% python3 -q
>>> import numpy as np
>>> from numpy import linalg as LA
>>> np.set_printoptions(precision=4, suppress=True, linewidth=160, sign=" ")
>>> feats = np.load("case8.npy")
>>> feats
array([[ -3,  -2,  -1,   0,   1,   2,   3,   4,   5,   6,   7,   8,   9,  10],
       [ 11,  12,  13,  14,  15,  16,  17,  18,  19,  20,  21,  22,  23,  24],
       [ 25,  26,  27,  28,  29,  30,  31,  32,  33,  34,  35,  36,  37,  38],
       [ 39,  40,  41,  42,  43,  44,  45,  46,  47,  48,  49,  50,  51,  52],
       [ 53,  54,  55,  56,  57,  58,  59,  60,  61,  62,  63,  64,  65,  66],
       [ 67,  68,  69,  70,  71,  72,  73,  74,  75,  76,  77,  78,  79,  80],
       [ 81,  82,  83,  84,  85,  86,  87,  88,  89,  90,  91,  92,  93,  94],
       [ 95,  96,  97,  98,  99, 100, 101, 102, 103, 104, 105, 106, 107, 108],
       [109, 110, 111, 112, 113, 114, 115, 116, 117, 118, 119, 120, 121, 122],
       [123, 124, 125, 126, 127, 128, 129, 130, 131, 132, 133, 134, 135, 136],
       [137, 138, 139, 140, 141, 142, 143, 144, 145, 146, 147, 148, 149, 150]])
>>> Uu, sigma, VT = LA.svd(feats)
>>> evecs = VT[:(sigma > 1e-8).sum()]
>>> rng = np.random.default_rng(78)
>>> x = feats[8] + 4 * feats[1] + rng.integers(2) * np.eye(14)[6]
>>> x
array([ 153.,  158.,  163.,  168.,  173.,  178.,  184.,  188.,  193.,  198.,  203.,  208.,  213.,  218.])
>>> np.round(LA.norm(x - evecs.T @ evecs @ x), 4)
np.float64(0.9631)
>>> np.diag(evecs.T @ evecs)
array([ 0.2571,  0.2044,  0.1604,  0.1253,  0.0989,  0.0813,  0.0725,  0.0725,  0.0813,  0.0989,  0.1253,  0.1604,  0.2044,  0.2571])
>>> feats.shape
(11, 14)
>>> np.abs(feats).max()
np.int64(150)
>>> LA.matrix_rank(feats)
np.int64(2)
>>> np.unravel_index(np.abs(feats).argmax(), feats.shape)
(np.int64(10), np.int64(13))
>>> Uu, sigma, VT = LA.svd(feats)
>>> np.argmax(sigma[:-1] / (sigma[1:] + 1e-6)) + 1
np.int64(2)
>>> out = Uu[:, :2] @ np.diag(sigma[:2]) @ VT[:2]
>>> LA.matrix_rank(feats, rtol=0.05)
np.int64(1)
>>> round(LA.norm(feats - out) / LA.norm(feats), 4)
np.float64(0.0)
>>> round(float(np.abs(feats - out).max()), 4)
0.0
>>> LA.matrix_rank(out)
np.int64(2)
>>> def softmax(z):
...     e = np.exp(z - z.max(axis=-1, keepdims=True))
...     return e / e.sum(axis=-1, keepdims=True)
... 
>>> softmax(feats).sum(axis=1)
array([ 1.,  1.,  1.,  1.,  1.,  1.,  1.,  1.,  1.,  1.,  1.])
>>> np.round(softmax(10 * feats[10]), 4) + 0
array([ 0.,  0.,  0.,  0.,  0.,  0.,  0.,  0.,  0.,  0.,  0.,  0.,  0.,  1.])
>>> scores = feats @ feats.T / np.sqrt(14)
>>> softmax(scores).round(6).argmax(axis=1)
array([ 10,  10,  10,  10,  10,  10,  10,  10,  10,  10,  10])
>>> [round(float(x), 4) for x in LA.svd(feats, compute_uv=False)[:3]]
[1065.6565, 25.7904, 0.0]
>>> np.round(LA.norm(feats, 2) / LA.norm(feats), 4)
np.float64(0.9997)
>>> np.argsort(-LA.norm(feats, axis=0).round(6), kind="stable")[:3]
array([ 13,  12,  11])
>>> LA.cond(feats) > 100
np.True_
>>> J = np.load("out2.npy")
>>> J
array([[-1, -2, -1, -2, -1, -2],
       [-2, -2, -2, -2, -2, -2],
       [ 0, -3,  0, -3,  0, -3],
       [-1, -2, -1, -2, -1, -2],
       [-2, -2, -2, -2, -2, -2],
       [ 0, -3,  0, -3,  0, -3]])
>>> Uu, sigma, VT = LA.svd(J)
>>> evecs = VT[:(sigma > 1e-8).sum()]
>>> x = J[5] + 4 * J[2] + rng.integers(2) * np.eye(6)[4]
>>> x
array([  0., -15.,   0., -15.,   0., -15.])
>>> round(float(LA.norm(x - evecs.T @ evecs @ x)), 4)
0.0
>>> np.allclose(evecs.T @ evecs @ x, x)
True
>>> np.diag(evecs.T @ evecs)
array([ 0.3333,  0.3333,  0.3333,  0.3333,  0.3333,  0.3333])
>>> LA.matrix_rank(np.vstack([J, x]))
np.int64(2)
>>> np.round(evecs.T @ evecs, 4) + 0
array([[ 0.3333,  0.    ,  0.3333,  0.    ,  0.3333,  0.    ],
       [ 0.    ,  0.3333,  0.    ,  0.3333,  0.    ,  0.3333],
       [ 0.3333,  0.    ,  0.3333,  0.    ,  0.3333,  0.    ],
       [ 0.    ,  0.3333,  0.    ,  0.3333,  0.    ,  0.3333],
       [ 0.3333,  0.    ,  0.3333,  0.    ,  0.3333,  0.    ],
       [ 0.    ,  0.3333,  0.    ,  0.3333,  0.    ,  0.3333]])
>>> round(float(LA.norm(J, 2) / LA.norm(J)), 4)
0.9411
>>> z = rng.permutation(6)
>>> z
array([ 0,  5,  2,  4,  1,  3])
>>> out = J[z][:, z]
>>> round(float(LA.det(out)), 4), round(float(LA.det(J[z])), 4)
(0.0, 0.0)
>>> np.allclose(out, J)
False
>>> Uu, sigma, VT = LA.svd(J)
>>> np.argmax(sigma[:-1] / (sigma[1:] + 1e-6)) + 1
np.int64(2)
>>> out = Uu[:, :2] @ np.diag(sigma[:2]) @ VT[:2]
>>> out.round(4) + 0
array([[-1., -2., -1., -2., -1., -2.],
       [-2., -2., -2., -2., -2., -2.],
       [ 0., -3.,  0., -3.,  0., -3.],
       [-1., -2., -1., -2., -1., -2.],
       [-2., -2., -2., -2., -2., -2.],
       [ 0., -3.,  0., -3.,  0., -3.]])
>>> LA.matrix_rank(out)
np.int64(2)
>>> np.round(np.abs(J - out).max(), 4)
np.float64(0.0)
>>> round(float(LA.norm(J - out) / LA.norm(J)), 4)
0.0
>>> r0 = np.array([2, 1, 1])
>>> np.cross(J[2, :3], J[5, :3])
array([ 0,  0,  0])
>>> np.array([np.convolve(row, r0, "same") for row in J])
array([[-5, -5, -7, -5, -7, -3],
       [-6, -8, -8, -8, -8, -4],
       [-6, -3, -9, -3, -9, -3],
       [-5, -5, -7, -5, -7, -3],
       [-6, -8, -8, -8, -8, -4],
       [-6, -3, -9, -3, -9, -3]])
>>> np.correlate(J[2], J[5], "full")
array([  0,   9,   0,  18,   0,  27,   0,  18,   0,   9,   0])
>>> np.polyval(r0, J[2])
array([  1,  16,   1,  16,   1,  16])
>>> out = np.array([[-1, -2, 2, -2, 3],
...     [2, 2, -2, 0, 3],
...     [-2, 1, 1, -2, 1],
...     [-1, -1, 1, 0, -3],
...     [3, -2, 1, -2, 3]])
>>> W0 = np.triu(out, 1)
>>> W0
array([[ 0, -2,  2, -2,  3],
       [ 0,  0, -2,  0,  3],
       [ 0,  0,  0, -2,  1],
       [ 0,  0,  0,  0, -3],
       [ 0,  0,  0,  0,  0]])
>>> np.allclose(W0, W0.T)
False
>>> round(np.abs(LA.eigvals(W0)).max(), 4)
np.float64(0.0)
>>> (W0 + W0.T) / 2
array([[ 0. , -1. ,  1. , -1. ,  1.5],
       [-1. ,  0. , -1. ,  0. ,  1.5],
       [ 1. , -1. ,  0. , -1. ,  0.5],
       [-1. ,  0. , -1. ,  0. , -1.5],
       [ 1.5,  1.5,  0.5, -1.5,  0. ]])
>>> LA.matrix_power(W0, 2)
array([[ 0,  0,  4, -4,  2],
       [ 0,  0,  0,  4, -2],
       [ 0,  0,  0,  0,  6],
       [ 0,  0,  0,  0,  0],
       [ 0,  0,  0,  0,  0]])
>>> np.round(LA.norm(W0, 2), 4)
np.float64(5.7225)
>>> np.round(LA.norm(W0, "nuc"), 4)
np.float64(11.5687)
>>> LA.norm(W0, axis=1)
array([ 4.5826,  3.6056,  2.2361,  3.    ,  0.    ])
>>> round(float(LA.norm(W0[0], 1)), 4), np.round(LA.norm(W0[0], np.inf), 4)
(9.0, np.float64(3.0))
>>> np.round(LA.norm(W0, 1), 4), round(float(LA.norm(W0, np.inf)), 4)
(np.float64(10.0), 9.0)
>>> LA.norm(W0, axis=1).argmax()
np.int64(0)
>>> hat = np.triu(np.array([[-3, 2, -2, 3, 1],
...     [3, 2, 3, -1, -1],
...     [-2, 2, 3, 0, 1],
...     [-2, -3, 2, 0, 0],
...     [3, 1, -2, 1, -2]]), 1) + np.eye(5)
>>> out = hat @ W0 @ LA.inv(hat)
>>> hat @ W0 - W0 @ hat
array([[ 0.,  0.,  2.,  2., -9.],
       [ 0.,  0.,  0., -6.,  8.],
       [ 0.,  0.,  0.,  0.,  0.],
       [ 0.,  0.,  0.,  0.,  0.],
       [ 0.,  0.,  0.,  0.,  0.]])
>>> np.trace(out), np.trace(W0)
(np.float64(0.0), np.int64(0))
>>> LA.matrix_rank(out)
np.int64(4)
>>> A = np.load("layer17.npy")
>>> A
array([[-0.3265,  0.1727,  0.3297,  0.2007,  0.1299, -0.4523,  0.0706, -0.6305, -0.0504,  0.1877, -0.2067,  0.101 ],
       [-0.2286,  0.0151, -0.3946, -0.209 , -0.2788, -0.5709,  0.455 ,  0.2437, -0.2626, -0.0942,  0.0102,  0.0088],
       [ 0.1306,  0.0803, -0.2978, -0.3157, -0.2326,  0.1313, -0.2137, -0.2102,  0.0034, -0.0961, -0.7176,  0.3206],
       [-0.2612, -0.285 , -0.3228, -0.178 ,  0.0197,  0.1677, -0.2041, -0.199 , -0.2938,  0.5314, -0.0134, -0.4857],
       [ 0.1633, -0.1797, -0.0777, -0.1046, -0.396 ,  0.1175,  0.1439, -0.3388,  0.0647,  0.3314,  0.4826,  0.5206],
       [ 0.2939,  0.1184,  0.1916,  0.1729,  0.07  ,  0.0179,  0.2571,  0.4072, -0.2051,  0.6521, -0.3199,  0.1621],
       [-0.2612,  0.1506,  0.382 , -0.2627, -0.2645, -0.1566, -0.6032,  0.3064, -0.2794,  0.0646,  0.1497,  0.1932],
       [ 0.3592, -0.2149,  0.1603, -0.4762,  0.5189, -0.0966,  0.0785, -0.1505, -0.465 , -0.1643,  0.0909,  0.1163],
       [ 0.3592, -0.526 ,  0.1097,  0.4525, -0.3702, -0.2423, -0.1873, -0.0622, -0.2771, -0.175 , -0.128 , -0.1381],
       [-0.0653,  0.3955,  0.1273,  0.1333, -0.276 ,  0.4773,  0.2711, -0.1726, -0.5739, -0.2278,  0.0403, -0.1232],
       [-0.5551, -0.559 ,  0.1702,  0.0757,  0.1065,  0.2983,  0.2123,  0.1648, -0.0581, -0.1213, -0.1893,  0.3439],
       [-0.0653,  0.1466, -0.5207,  0.4688,  0.3542, -0.0251, -0.3004,  0.037 , -0.3036, -0.0292,  0.1492,  0.3877]])
>>> x = np.array([4, 1, -6, -4, -3, -9, -3, 2, 0, 8, 4, 6])
>>> round(LA.det(A), 4)
np.float64(-1.0)
>>> round(float(LA.norm(x)), 4), round(float(LA.norm(A @ x)), 4)
(16.9706, 16.9706)
